$ python -q
>>> import numpy as np
>>> from numpy import linalg as LA
>>> np.set_printoptions(suppress=True, linewidth=100)
>>> rnd = lambda a: np.round(a, 2) + 0
>>> M = np.loadtxt("block12.csv", delimiter=",")
>>> M
array([[ 0.4 , -2.4 ,  0.4 , -1.4 ,  0.2 ,  0.2 ],
       [ 0.3 , -0.3 , -1.7 ,  4.4 , -1.1 , -0.1 ],
       [ 0.1 , -2.5 , -0.5 ,  0.7 , -0.8 ,  2.  ],
       [-0.04, -0.6 , -2.12,  0.12, -0.97,  1.18],
       [ 0.  , -0.6 , -2.  ,  0.1 , -0.9 ,  1.1 ],
       [ 0.  , -0.8 , -0.2 , -0.3 ,  1.4 ,  1.6 ],
       [-0.8 , -0.9 ,  0.6 , -1.2 , -0.5 ,  0.3 ],
       [-0.1 ,  0.7 ,  0.8 ,  0.4 , -1.1 , -1.2 ]])
>>> w1 = np.array([[-2, -2, 2, 0],
...     [0, 1, 0, 3],
...     [1, -3, 0, 2],
...     [-1, -2, -2, -2],
...     [-2, 0, 1, 2],
...     [-2, -2, -2, 1]])
>>> b = np.array([2, -1, -2, 1])
>>> H = np.maximum(M @ w1 + b, 0)
>>> LA.matrix_rank(H)
np.int64(4)
>>> rnd(H)
array([[2.2 , 0.  , 1.4 , 0.  ],
       [0.  , 0.  , 0.  , 0.  ],
       [0.  , 0.  , 0.  , 0.  ],
       [0.  , 2.24, 0.  , 0.  ],
       [0.  , 2.  , 0.  , 0.  ],
       [0.  , 0.  , 0.  , 3.2 ],
       [5.8 , 0.  , 0.  , 1.2 ],
       [7.2 , 0.  , 0.  , 0.5 ]])
>>> (H > 0).astype(int)
array([[1, 0, 1, 0],
       [0, 0, 0, 0],
       [0, 0, 0, 0],
       [0, 1, 0, 0],
       [0, 1, 0, 0],
       [0, 0, 0, 1],
       [1, 0, 0, 1],
       [1, 0, 0, 1]])
>>> print(rnd((H > 0).mean(axis=0)))
[0.38 0.25 0.12 0.38]
>>> C = np.array([[6, -5, 2], [-3, -5, 4], [-3, -6, -6], [-8, -6, -4]])
>>> (H @ C).round(6).argmax(axis=1)
array([0, 0, 0, 2, 2, 2, 0, 0])
>>> rnd(H @ C)
array([[  9.  , -19.4 ,  -4.  ],
       [  0.  ,   0.  ,   0.  ],
       [  0.  ,   0.  ,   0.  ],
       [ -6.72, -11.2 ,   8.96],
       [ -6.  , -10.  ,   8.  ],
       [-25.6 , -19.2 , -12.8 ],
       [ 25.2 , -36.2 ,   6.8 ],
       [ 39.2 , -39.  ,  12.4 ]])
>>> w1 @ C
array([[-12,   8, -24],
       [-27, -23,  -8],
       [ -1,  -2, -18],
       [ 22,  39,  10],
       [-31,  -8, -18],
       [ -8,  26,  -4]])
>>> O, evecs = LA.qr(M[:, :4])[0], LA.qr(M[:, 4:])[0]
>>> s = LA.svd(O.T @ evecs, compute_uv=False)
>>> (s > 0.9).sum()
np.int64(1)
>>> rnd(LA.norm(O @ O.T - evecs @ evecs.T, 2))
np.float64(1.0)
>>> rnd(s)
array([0.95, 0.53])
